% ipython --no-banner

In [1]: import numpy as np

In [2]: np.set_printoptions(suppress=True, linewidth=160)

In [3]: rd = lambda a: np.round(a, 1) + 0

In [4]: W0 = np.load("dump.npy")

In [5]: print(W0)
[[ 0 -3 -1  1]
 [ 0  0  3  3]
 [ 0  0  0 -3]
 [ 0  0  0  0]]

In [6]: # triangular, det is the product of the diagonal

In [7]: print([round(float(x), 1) for x in np.linalg.svd(W0, compute_uv=False)[:3]])
[4.9, 3.4, 1.6]

In [8]: print(rd(np.linalg.norm(W0, 2) / np.linalg.norm(W0)))
0.8

In [9]: print(np.linalg.matrix_power(W0, 4))
[[0 0 0 0]
 [0 0 0 0]
 [0 0 0 0]
 [0 0 0 0]]

In [10]: print(np.allclose(W0, W0.T))
False

In [11]: print(W0 @ W0)
[[ 0  0 -9 -6]
 [ 0  0  0 -9]
 [ 0  0  0  0]
 [ 0  0  0  0]]

In [12]: print(rd(np.linalg.det(W0)))
0.0

In [13]: print((W0 - W0.T) / 2)
[[ 0.  -1.5 -0.5  0.5]
 [ 1.5  0.   1.5  1.5]
 [ 0.5 -1.5  0.  -1.5]
 [-0.5 -1.5  1.5  0. ]]

In [14]: print(np.allclose(W0 @ W0.T, W0.T @ W0))
False

In [15]: print(rd(np.sort(np.abs(np.linalg.eigvals(W0)))))
[0. 0. 0. 0.]

In [16]: print(np.trace(W0))
0

In [17]: print(np.allclose(W0[:-1].T @ np.linalg.lstsq(W0[:-1].T, W0[-1])[0], W0[-1]))
True

In [18]: print(rd(np.trace(np.linalg.pinv(W0) @ W0)))
3.0

In [19]: print(np.linalg.lstsq(W0[:-1].T, W0[-1])[2])
3

In [20]: print(rd(W0 @ np.linalg.pinv(W0) @ W0))
[[ 0. -3. -1.  1.]
 [ 0.  0.  3.  3.]
 [ 0.  0.  0. -3.]
 [ 0.  0.  0.  0.]]

In [21]: rng = np.random.default_rng(52359)

In [22]: other = W0 + rng.integers(-2, 3, (4, 3)) @ rng.integers(-2, 3, (3, 4))

In [23]: print(other)
[[-4 -5  2 -1]
 [ 0 -3  3  6]
 [ 3 -3 -2  2]
 [ 2  7 -2 -3]]

In [24]: print(np.abs(other - W0).sum(axis=1))
[11  6 13 14]

In [25]: print(other - W0)
[[-4 -2  3 -2]
 [ 0 -3  0  3]
 [ 3 -3 -2  5]
 [ 2  7 -2 -3]]

In [26]: print(rd(np.linalg.svd(other - W0, compute_uv=False)))
[10.1  7.8  0.6  0. ]

In [27]: F = np.array([[-3, -2, -5], [0, 0, 0]])

In [28]: # looks like rank 1

In [29]: r = np.linalg.matrix_rank(F)

In [30]: print(r)
1

In [31]: ns = np.linalg.svd(F)[2][r:].T

In [32]: print([int(np.linalg.matrix_rank(F[:, :j + 1])) for j in range(3)])
[1, 1, 1]

In [33]: print([int(np.linalg.matrix_rank(np.delete(F, i, axis=0))) for i in range(2)])
[0, 1]

In [34]: print(rd(F @ ns))
[[0. 0.]
 [0. 0.]]

In [35]: print(ns.shape)
(3, 2)

In [36]: print([int(np.linalg.matrix_rank(F[:i])) for i in range(1, len(F) + 1)])
[1, 1]

In [37]: other = np.array([[0, 2, 0], [1, 0, 1]])

In [38]: Z = np.kron(other, F)

In [39]: print(np.linalg.matrix_rank(Z))
2

In [40]: print(rd(np.linalg.norm(Z, 2)), rd(np.linalg.norm(other, 2) * np.linalg.norm(F, 2)))
12.3 12.3

In [41]: m1 = np.array([[3, 0, 6, 9], [8, 9, 4, 1], [7, 3, 3, 4], [0, 2, 9, 1]])

In [42]: m1[:, 0] = -2 * m1[:, 3]

In [43]: print(m1)
[[-18   0   6   9]
 [ -2   9   4   1]
 [ -8   3   3   4]
 [ -2   2   9   1]]

In [44]: proj = np.triu(np.array([[1, 1, 0, 3], [0, 0, 3, 2], [0, 2, 1, 3], [0, 0, 3, 2]]), 1) + np.eye(4)

In [45]: other = proj @ m1 @ np.linalg.inv(proj)

In [46]: print(np.trace(other), np.trace(m1))
-5.0 -5

In [47]: print(proj @ m1 - m1 @ proj)
[[ -8.  33.  31.  40.]
 [-28.  15.   0. -10.]
 [ -6.  14.  18.  12.]
 [  0.   2.  -6. -25.]]

In [48]: print(np.linalg.matrix_rank(other))
3

In [49]: print(rd(np.poly(other)))
[   1.    5. -179.  130.    0.]

In [50]: r = np.linalg.matrix_rank(m1)

In [51]: print(r)
3

In [52]: ns = np.linalg.svd(m1)[2][r:].T

In [53]: print(rd(ns @ ns.T))
[[0.2 0.  0.  0.4]
 [0.  0.  0.  0. ]
 [0.  0.  0.  0. ]
 [0.4 0.  0.  0.8]]

In [54]: print(np.linalg.matrix_rank(m1.T @ m1), np.linalg.matrix_rank(m1 @ m1.T))
3 3

In [55]: vec = np.array([-2, -2, -2])

In [56]: h = np.maximum(F @ vec, 0)

In [57]: print(np.maximum(F @ vec, 0) - np.maximum(-F @ vec, 0))
[20  0]

In [58]: print(np.maximum(F @ (3 * vec), 0))
[60  0]

In [59]: print(np.tanh(F @ vec))
[1. 0.]

In [60]: print(F.T @ h)
[ -60  -40 -100]

In [61]: print(F * (h > 1e-9)[:, None])
[[-3 -2 -5]
 [ 0  0  0]]

In [62]: print(np.flatnonzero(h > 1e-9))
[0]

In [63]: print(m1.reshape(-1, 2))
[[-18   0]
 [  6   9]
 [ -2   9]
 [  4   1]
 [ -8   3]
 [  3   4]
 [ -2   2]
 [  9   1]]

In [64]: print(m1.reshape(2, -1))
[[-18   0   6   9  -2   9   4   1]
 [ -8   3   3   4  -2   2   9   1]]

In [65]: print(m1.ravel(order="F"))
[-18  -2  -8  -2   0   9   3   2   6   4   3   9   9   1   4   1]

In [66]: T = m1.reshape(4, 2, -1)

In [67]: print(np.swapaxes(T, 1, 2)[0])
[[-18   6]
 [  0   9]]

In [68]: print(T[:, 0])
[[-18   0]
 [ -2   9]
 [ -8   3]
 [ -2   2]]

In [69]: print(np.einsum("ihd,ihd->ih", T, T))
[[324 117]
 [ 85  17]
 [ 73  25]
 [  8  82]]
